% ipython --no-banner

In [1]: import numpy as np

In [2]: np.set_printoptions(suppress=True, linewidth=200)

In [3]: rng = np.random.default_rng(351956)

In [4]: K = rng.normal(size=(33, 6))

In [5]: K = 20 * K / np.linalg.norm(K, axis=1, keepdims=True)

In [6]: print(K.round(2))
[[-17.56   0.29  -6.02  -5.89   4.23  -1.7 ]
 [ -6.31   6.85  -0.06   2.26   3.38  17.23]
 [ 10.21  11.49  -3.97 -11.62   1.48   3.31]
 [  5.29   0.52  -8.4   -9.91 -13.65  -4.09]
 [-12.31   9.74  10.41   0.17   4.48   5.02]
 [ -4.68  -0.32   6.29   3.37  11.14 -14.24]
 [ -8.31  13.83  -4.72  -1.64   3.    10.27]
 [-12.18   4.99   0.23  12.44  -5.98  -6.01]
 [-12.2   -2.72  -1.47  -8.04  12.97   2.92]
 [-11.37  -1.28   3.39  14.32  -4.89  -5.35]
 [ 10.02 -10.34   4.93   5.51  -8.94  -7.62]
 [  3.72 -13.24   7.2   11.77   2.53  -3.75]
 [  7.32  -8.95 -10.22  -3.95  12.04  -1.14]
 [ 11.99   2.38   1.94   8.87  -4.58  12.13]
 [-10.64 -10.21   1.14  -2.56  11.88  -5.8 ]
 [ -2.59   0.07   8.02   7.67   9.88 -13.13]
 [ 11.75  -9.01   5.05  11.58  -4.05  -2.16]
 [ -4.31  -0.12   2.96   1.99 -10.25  16.24]
 [ -9.11  14.54  -2.42   3.23  -8.07   4.92]
 [  6.68   2.97 -16.31   2.94  -1.84  -8.27]
 [ -2.95  -1.35  16.18 -11.2    1.41  -0.49]
 [  6.06  -2.8    0.79 -18.43   1.98   3.37]
 [ -2.09  13.1    2.21  -1.15  14.51  -2.69]
 [ -1.2    5.   -10.35 -11.65   6.91   9.11]
 [  5.42  -0.19   3.29   9.72 -16.24   1.22]
 [ -6.57   3.72   1.4    4.21 -12.78 -12.64]
 [  8.65   2.54  -4.8  -12.99   1.55  11.16]
 [ -9.11  -6.36   4.06  15.3    5.04   0.79]
 [ -5.03  -0.06  -1.03   2.28   9.88 -16.46]
 [  7.71  -7.48   5.96   6.1    3.51  14.13]
 [  9.24   4.73   8.7    2.53 -12.73   6.94]
 [  3.09   7.94   8.4   -0.15  -7.45 -14.19]
 [ 16.    -0.99  -1.33  -4.01  11.07  -1.59]]

In [7]: other = np.c_[K[:, :1] @ np.array([[1]]), np.array([2, 1, -2, -2, 1, -2, 2, 3, -1, -1, 2, 2, 3, -2, 1, -3, 2, -3, 0, 2, 2, -1, 1, 0, -3, -1, -1, 2, -3, 0, -3, 3, 1])]

In [8]: print(other.round(2))
[[-17.56   2.  ]
 [ -6.31   1.  ]
 [ 10.21  -2.  ]
 [  5.29  -2.  ]
 [-12.31   1.  ]
 [ -4.68  -2.  ]
 [ -8.31   2.  ]
 [-12.18   3.  ]
 [-12.2   -1.  ]
 [-11.37  -1.  ]
 [ 10.02   2.  ]
 [  3.72   2.  ]
 [  7.32   3.  ]
 [ 11.99  -2.  ]
 [-10.64   1.  ]
 [ -2.59  -3.  ]
 [ 11.75   2.  ]
 [ -4.31  -3.  ]
 [ -9.11   0.  ]
 [  6.68   2.  ]
 [ -2.95   2.  ]
 [  6.06  -1.  ]
 [ -2.09   1.  ]
 [ -1.2    0.  ]
 [  5.42  -3.  ]
 [ -6.57  -1.  ]
 [  8.65  -1.  ]
 [ -9.11   2.  ]
 [ -5.03  -3.  ]
 [  7.71   0.  ]
 [  9.24  -3.  ]
 [  3.09   3.  ]
 [ 16.     1.  ]]

In [9]: np.linalg.matrix_rank(other)
Out[9]: np.int64(2)

In [10]: np.round(np.linalg.lstsq(K, other[:, 0])[0], 2) + 0
Out[10]: array([1., 0., 0., 0., 0., 0.])
